>>> import numpy as np
>>> import numpy.linalg as la
>>> np.set_printoptions(precision=3, suppress=True, linewidth=160)
>>> def rnd(a):
...     return np.round(a, 3) + 0
... 
>>> W2 = np.array([[2, 2, 2, 2, 0], [3, 0, 1, 2, 0]])
>>> data = np.repeat(W2, 14 // 2, axis=0)
>>> rng = np.random.default_rng(358)
>>> data = data + 0.1 * rng.normal(size=data.shape)
>>> rnd(data)
array([[ 2.169,  1.974,  2.023,  2.071, -0.015],
       [ 1.998,  1.94 ,  2.084,  2.024,  0.   ],
       [ 2.03 ,  1.978,  1.88 ,  2.145,  0.051],
       [ 2.028,  2.153,  1.88 ,  2.004, -0.06 ],
       [ 2.153,  2.074,  2.164,  1.993, -0.061],
       [ 2.178,  1.966,  2.128,  1.903,  0.108],
       [ 1.941,  2.112,  1.934,  2.06 , -0.005],
       [ 2.981,  0.083,  1.17 ,  2.138,  0.246],
       [ 3.129,  0.028,  1.065,  2.023,  0.061],
       [ 3.021,  0.131,  1.108,  1.91 , -0.061],
       [ 3.077, -0.064,  0.944,  1.971, -0.055],
       [ 3.   , -0.078,  0.87 ,  2.042,  0.003],
       [ 2.978,  0.041,  1.034,  2.036, -0.009],
       [ 3.028, -0.026,  0.943,  1.915, -0.025]])
>>> Xs = data - data.mean(axis=0)
>>> evecs = la.svd(Xs)[2][:2]
>>> M2 = Xs - Xs @ evecs.T @ evecs
>>> print(la.norm(M2, axis=1).round(6).argmax())
7
>>> D = la.norm(data[:, None] - data[None], axis=-1)
>>> la.matrix_rank(D ** 2)
np.int64(7)
>>> D[7].round(6).argsort(kind="stable")[:4]
array([ 7,  8, 12,  9])
>>> np.unravel_index(D.round(6).argmax(), D.shape)
(np.int64(6), np.int64(11))
>>> rnd(D[:5, :5])
array([[0.   , 0.191, 0.223, 0.281, 0.195],
       [0.191, 0.   , 0.248, 0.303, 0.23 ],
       [0.223, 0.248, 0.   , 0.251, 0.375],
       [0.281, 0.303, 0.251, 0.   , 0.32 ],
       [0.195, 0.23 , 0.375, 0.32 , 0.   ]])
>>> D.shape
(14, 14)
>>> D.mean(axis=1).argmax()
np.int64(11)
>>> np.flatnonzero(D[7] < D.mean() / 2)
array([ 7,  8,  9, 10, 11, 12, 13])
>>> (D + 1e9 * np.eye(14)).round(6).argmin(axis=1)
array([ 1,  0,  6,  6,  0,  4,  3,  8, 12, 12, 13, 10,  8, 10])
>>> x = np.array([3, 9, 2, 6, -6])
>>> target = data @ x
>>> print(rnd(la.pinv(data) @ data))
[[1. 0. 0. 0. 0.]
 [0. 1. 0. 0. 0.]
 [0. 0. 1. 0. 0.]
 [0. 0. 0. 1. 0.]
 [0. 0. 0. 0. 1.]]
>>> rnd(la.lstsq(data, target)[0])
array([ 3.,  9.,  2.,  6., -6.])
>>> rnd(la.solve(data.T @ data, data.T @ target))
array([ 3.,  9.,  2.,  6., -6.])
>>> target = target + 0.05 * rng.normal(size=14)
>>> rnd(target)
array([40.864, 39.691, 40.319, 41.718, 41.794, 39.275, 41.084, 23.405, 23.522, 24.291, 22.661, 22.264, 23.621, 22.373])
>>> c, *_ = la.lstsq(data, target)
>>> rnd(data.T @ (target - data @ c))
array([0., 0., 0., 0., 0.])
>>> rnd(la.norm(target - data @ c))
np.float64(0.108)
>>> [round(float(la.norm(la.solve(data.T @ data + lam * np.eye(5), data.T @ target))), 2) for lam in (0, 1, 10, 100)]
[12.9, 10.36, 9.16, 5.81]
>>> c.round()
array([ 3.,  9.,  2.,  6., -6.])
>>> Xs = (data - data.mean(axis=0)) / data.std(axis=0)
>>> np.argwhere(np.abs(Xs) > 2)
array([[7, 4]])
>>> c = la.lstsq(np.delete(Xs, 0, axis=1), Xs[:, 0])[0]
>>> np.abs(c).argmax()
np.int64(0)
>>> W2 = data[[11, 0]].astype(float)
>>> for _ in range(4):
...     lab = la.norm(data[:, None] - W2, axis=-1).argmin(axis=1)
...     W2 = np.array([data[lab == j].mean(axis=0) for j in range(2)])
... 
>>> lab
array([1, 1, 1, 1, 1, 1, 1, 0, 0, 0, 0, 0, 0, 0])
>>> np.abs(W2[1] - W2[0]).argmax()
np.int64(1)
>>> J = np.loadtxt("data.csv", delimiter=",")
>>> rnd(J)
array([[0.25 , 0.25 , 0.25 , 0.2  , 0.05 ],
       [0.067, 0.2  , 0.067, 0.333, 0.333],
       [0.   , 0.286, 0.357, 0.071, 0.286],
       [0.2  , 0.15 , 0.25 , 0.3  , 0.1  ],
       [0.   , 0.455, 0.182, 0.   , 0.364]])
>>> # row-stochastic, so 1 is an eigenvalue
>>> f, v = J[4], J[0]
>>> rnd(f @ f)
np.float64(0.372)
>>> p = (f @ v) / (f @ f) * f
>>> print(rnd(np.outer(f, v)))
[[0.    0.    0.    0.    0.   ]
 [0.114 0.114 0.114 0.091 0.023]
 [0.045 0.045 0.045 0.036 0.009]
 [0.    0.    0.    0.    0.   ]
 [0.091 0.091 0.091 0.073 0.018]]
>>> print(la.matrix_rank(np.outer(f, v)))
1
>>> rnd(la.norm(f + v) ** 2 + la.norm(f - v) ** 2)
np.float64(1.204)
>>> x = np.array([2, 1, 3, -2, -1])
>>> target = J @ x
>>> c, lr = np.zeros(5), 1 / la.norm(J, 2) ** 2
>>> for i in range(25):
...     c -= lr * J.T @ (J @ c - target)
...     if i % 5 == 0: print(i, round(la.norm(J @ c - target), 3))
... 
0 1.103
5 0.723
10 0.475
15 0.312
20 0.205
>>> print(rnd(c))
[ 1.142  1.323  2.748 -1.295 -1.308]
>>> rnd(la.cond(J))
np.float64(369.734)
>>> rnd(J @ np.ones(5))
array([1., 1., 1., 1., 1.])
>>> rnd(la.matrix_power(J, 100))
array([[0.072, 0.281, 0.202, 0.175, 0.271],
       [0.072, 0.281, 0.202, 0.175, 0.271],
       [0.072, 0.281, 0.202, 0.175, 0.271],
       [0.072, 0.281, 0.202, 0.175, 0.271],
       [0.072, 0.281, 0.202, 0.175, 0.271]])
>>> rnd(J.sum(axis=1))
array([1., 1., 1., 1., 1.])
>>> p = np.eye(5)[1]
>>> for _ in range(6):
...     p = p @ J
...     print(p.round(3))
... 
[0.067 0.2   0.067 0.333 0.333]
[0.097 0.277 0.198 0.185 0.244]
[0.08  0.275 0.204 0.181 0.261]
[0.074 0.279 0.204 0.176 0.267]
[0.072 0.28  0.203 0.175 0.269]
[0.072 0.281 0.202 0.175 0.27 ]
>>> print(rnd(np.trace(J)))
1.471
>>> M2 = J / la.norm(J, axis=1, keepdims=True)
>>> gram = M2 @ M2.T
>>> (gram - 2 * np.eye(5)).round(6).argmax(axis=1)
array([3, 3, 4, 0, 2])
>>> O, _ = la.qr(np.array([[1.5, -0.8], [0.1, 0.3]]))
>>> X = -2 * O
>>> print(rnd(X))
[[ 1.996  0.133]
 [ 0.133 -1.996]]
>>> # symmetric
>>> f, v = X[0], X[1]
>>> f @ v
np.float64(0.0)
>>> rnd(f @ f)
np.float64(4.0)
>>> p = (f @ v) / (f @ f) * f
>>> print(rnd(np.outer(f, v)))
[[ 0.265 -3.982]
 [ 0.018 -0.265]]
>>> la.matrix_rank(np.outer(f, v))
np.int64(1)
>>> w, evecs = la.eigh(X)
>>> rnd(evecs.T @ X @ evecs)
array([[-2.,  0.],
       [ 0.,  2.]])
>>> (w > 1e-8).sum(), (w < -1e-8).sum()
(np.int64(1), np.int64(1))
>>> print(rnd(la.norm(X, axis=0)))
[2. 2.]
>>> rnd(la.svd(X, compute_uv=False))
array([2., 2.])
>>> rnd(X.T @ X)
array([[4., 0.],
       [0., 4.]])
>>> rnd(X[:, 1] @ X[:, 0])
np.float64(0.0)
>>> x = np.array([5, 3])
>>> target = X @ x
>>> rnd(target)
array([10.377, -5.322])
>>> rnd(la.solve(X.T, X[0]))
array([1., 0.])
>>> print(rnd(la.solve(X, target + X[:, 0])))
[6. 3.]
>>> rnd(la.det(2 * X)), rnd(la.det(X))
(np.float64(-16.0), np.float64(-4.0))
>>> print(rnd(np.kron(np.eye(2, dtype=int), X)))
[[ 1.996  0.133  0.     0.   ]
 [ 0.133 -1.996  0.     0.   ]
 [ 0.     0.     1.996  0.133]
 [ 0.     0.     0.133 -1.996]]
>>> W0 = np.loadtxt("dump.csv", delimiter=",")
>>> W0
array([[ 1.,  1., -1., -1., -1., -1.,  1.,  1.],
       [ 1., -1.,  1., -1., -1.,  1., -1.,  1.],
       [ 1., -1.,  1., -1.,  1., -1.,  1., -1.]])
>>> theta = np.radians(30)
>>> r_ = np.eye(8)
>>> r_[7, 7] = r_[3, 3] = np.cos(theta)
>>> r_[7, 3], r_[3, 7] = -np.sin(theta), np.sin(theta)
>>> rnd(r_)
array([[ 1.   ,  0.   ,  0.   ,  0.   ,  0.   ,  0.   ,  0.   ,  0.   ],
       [ 0.   ,  1.   ,  0.   ,  0.   ,  0.   ,  0.   ,  0.   ,  0.   ],
       [ 0.   ,  0.   ,  1.   ,  0.   ,  0.   ,  0.   ,  0.   ,  0.   ],
       [ 0.   ,  0.   ,  0.   ,  0.866,  0.   ,  0.   ,  0.   ,  0.5  ],
       [ 0.   ,  0.   ,  0.   ,  0.   ,  1.   ,  0.   ,  0.   ,  0.   ],
       [ 0.   ,  0.   ,  0.   ,  0.   ,  0.   ,  1.   ,  0.   ,  0.   ],
       [ 0.   ,  0.   ,  0.   ,  0.   ,  0.   ,  0.   ,  1.   ,  0.   ],
       [ 0.   ,  0.   ,  0.   , -0.5  ,  0.   ,  0.   ,  0.   ,  0.866]])
>>> M2 = W0 @ r_.T
>>> np.allclose(W0 @ W0.T, M2 @ M2.T)
True
>>> rnd(la.svd(W0, compute_uv=False)), rnd(la.svd(M2, compute_uv=False))
(array([2.828, 2.828, 2.828]), array([2.828, 2.828, 2.828]))
>>> rnd(np.abs(M2 - W0).max(axis=0))
array([0.   , 0.   , 0.   , 0.634, 0.   , 0.   , 0.   , 0.634])
>>> mat = np.load("run9.npy")
>>> mat
array([[-4,  0,  1, -4,  3],
       [ 0, -2, -3, -6, -1],
       [ 1, -3, -4,  5, -4],
       [-4, -6,  5, -4,  5],
       [ 3, -1, -4,  5,  2]])
>>> M2 = np.array([[0, 2, 2], [1, 0, 0]])
>>> W2 = np.kron(M2, mat)
>>> print(W2.shape)
(10, 15)
>>> rnd(la.norm(mat) ** 2 / la.norm(mat, 2) ** 2)
np.float64(1.609)
>>> rnd(la.norm(mat, axis=1))
array([ 6.481,  7.071,  8.185, 10.863,  7.416])
>>> rnd(la.norm(mat[4], 1)), rnd(la.norm(mat[4], np.inf))
(np.float64(15.0), np.float64(5.0))
>>> print(mat[4] @ mat[0])
-30
>>> print(rnd(la.norm(mat[4] - mat[0])))
12.53
>>> rnd(la.norm(mat, "nuc"))
np.float64(35.511)
>>> rnd(la.norm(mat, 2))
np.float64(14.363)
>>> A = np.load("block18.npy")
>>> A
array([[ 3,  3,  3,  3,  3],
       [ 3,  6,  6,  6,  6],
       [ 3,  6,  9,  9,  9],
       [ 3,  6,  9, 12, 12],
       [ 3,  6,  9, 12, 15]])
>>> # symmetric
>>> x = np.array([2, -2, -3, -2, 0])
>>> target = A @ x
>>> target
array([-15, -36, -51, -57, -57])
>>> rnd(la.solve(A.T, A[4]))
array([0., 0., 0., 0., 1.])
>>> rnd(la.solve(A, target + A[:, 1]))
array([ 2., -1., -3., -2.,  0.])
>>> w, evecs = la.eigh(A)
>>> x = np.array([1, 0, 0, 2, 0])
>>> (np.sign(evecs[:, -1].round(6)) == np.sign(evecs[0, -1].round(6))).astype(int)
array([1, 1, 1, 1, 1])
>>> rnd(la.eigvalsh(A[1:, 1:]))
array([ 0.867,  1.395,  3.717, 36.021])
